% python3 -q
>>> import numpy as np
>>> np.set_printoptions(suppress=True, linewidth=160)
>>> W0 = np.array([[0, 1, 1], [0, 0, 2], [0, 0, 0]])
>>> print(np.linalg.cond(W0) > 100)
True
>>> print(np.linalg.matrix_rank(W0, rtol=0.1))
2
>>> print(np.round(np.linalg.norm(W0, 2) / np.linalg.norm(W0), 2))
0.93
>>> left, sigma, Vh = np.linalg.svd(W0)
>>> evecs = Vh[:(sigma > 1e-8).sum()]
>>> rng = np.random.default_rng(6054)
>>> x0 = W0[2] + 2 * W0[1] + rng.integers(2) * np.eye(3)[0]
>>> print(x0)
[1. 0. 4.]
>>> print(np.round(evecs.T @ evecs, 2) + 0)
[[0. 0. 0.]
 [0. 1. 0.]
 [0. 0. 1.]]
>>> print(np.linalg.matrix_rank(np.vstack([W0, x0])))
3
>>> print(np.round(np.linalg.norm(x0 - evecs.T @ evecs @ x0), 2))
1.0
>>> print((W0 - W0.T) / 2)
[[ 0.   0.5  0.5]
 [-0.5  0.   1. ]
 [-0.5 -1.   0. ]]
>>> print(np.round(np.linalg.det(W0), 2))
0.0
>>> print(W0 @ W0)
[[0 0 2]
 [0 0 0]
 [0 0 0]]
>>> print(round(float(np.abs(np.linalg.eigvals(W0)).max()), 2))
0.0
>>> print(np.round(np.sort(np.abs(np.linalg.eigvals(W0))), 2))
[0. 0. 0.]
>>> print((W0 + W0.T) / 2)
[[0.  0.5 0.5]
 [0.5 0.  1. ]
 [0.5 1.  0. ]]
>>> hat = np.triu(np.array([[6, 7, 6], [9, 5, 1], [7, 3, 9]]), 1) + np.eye(3)
>>> Y = hat @ W0 @ np.linalg.inv(hat)
>>> print(np.round(np.linalg.det(Y), 2))
0.0
>>> print(np.linalg.matrix_rank(Y))
2
>>> print(Y)
[[ 0.  1. 14.]
 [ 0.  0.  2.]
 [ 0.  0.  0.]]
>>> print(np.round(W0 @ np.linalg.pinv(W0) @ W0, 2) + 0)
[[0. 1. 1.]
 [0. 0. 2.]
 [0. 0. 0.]]
>>> print(np.allclose(W0[:-1].T @ np.linalg.lstsq(W0[:-1].T, W0[-1])[0], W0[-1]))
True
>>> print(round(float(np.trace(np.linalg.pinv(W0) @ W0)), 2))
2.0
>>> print(np.linalg.lstsq(W0[:-1].T, W0[-1])[2])
2
>>> print(np.abs(np.diag(np.linalg.qr(W0)[1])) > 1e-9)
[False False False]
>>> X = np.array([[0.0, -0.9, 0.8],
...     [-0.5, 1.8, -0.1],
...     [0.6, -1.4, 0.7],
...     [-0.2, 0.3, -1.6],
...     [-1.1, 0.6, 0.0],
...     [0.5, 0.0, 0.9],
...     [-1.3, -0.7, -1.3],
...     [0.4, -0.4, 0.7],
...     [-1.2, 0.3, 1.3],
...     [1.9, -0.8, 0.1],
...     [0.4, 0.0, 0.1],
...     [-0.3, -1.2, -0.5],
...     [-0.5, -0.4, -1.0],
...     [-2.6, 1.9, -0.7]])
>>> X[:, 0] = 2 * X[:, 1] + 0.1 * rng.normal(size=14)
>>> print(X.round(2))
[[-1.78 -0.9   0.8 ]
 [ 3.69  1.8  -0.1 ]
 [-2.97 -1.4   0.7 ]
 [ 0.72  0.3  -1.6 ]
 [ 1.11  0.6   0.  ]
 [-0.01  0.    0.9 ]
 [-1.26 -0.7  -1.3 ]
 [-0.87 -0.4   0.7 ]
 [ 0.48  0.3   1.3 ]
 [-1.7  -0.8   0.1 ]
 [-0.12  0.    0.1 ]
 [-2.46 -1.2  -0.5 ]
 [-0.79 -0.4  -1.  ]
 [ 3.65  1.9  -0.7 ]]
>>> T = np.stack([X, -3 * X, X[::-1]])
>>> print(np.round(np.linalg.norm(T, axis=(1, 2)), 2))
[ 8.72 26.16  8.72]
>>> print(T.shape)
(3, 14, 3)
>>> left, sigma, Vh = np.linalg.svd(X)
>>> print(sigma.round(2))
[8.14 3.13 0.15]
>>> Y = left[:, :2] @ np.diag(sigma[:2]) @ Vh[:2]
>>> print(round(np.linalg.norm(X - Y, 2), 2), round(sigma[2], 2))
0.15 0.15
>>> print(np.linalg.matrix_rank(Y))
2
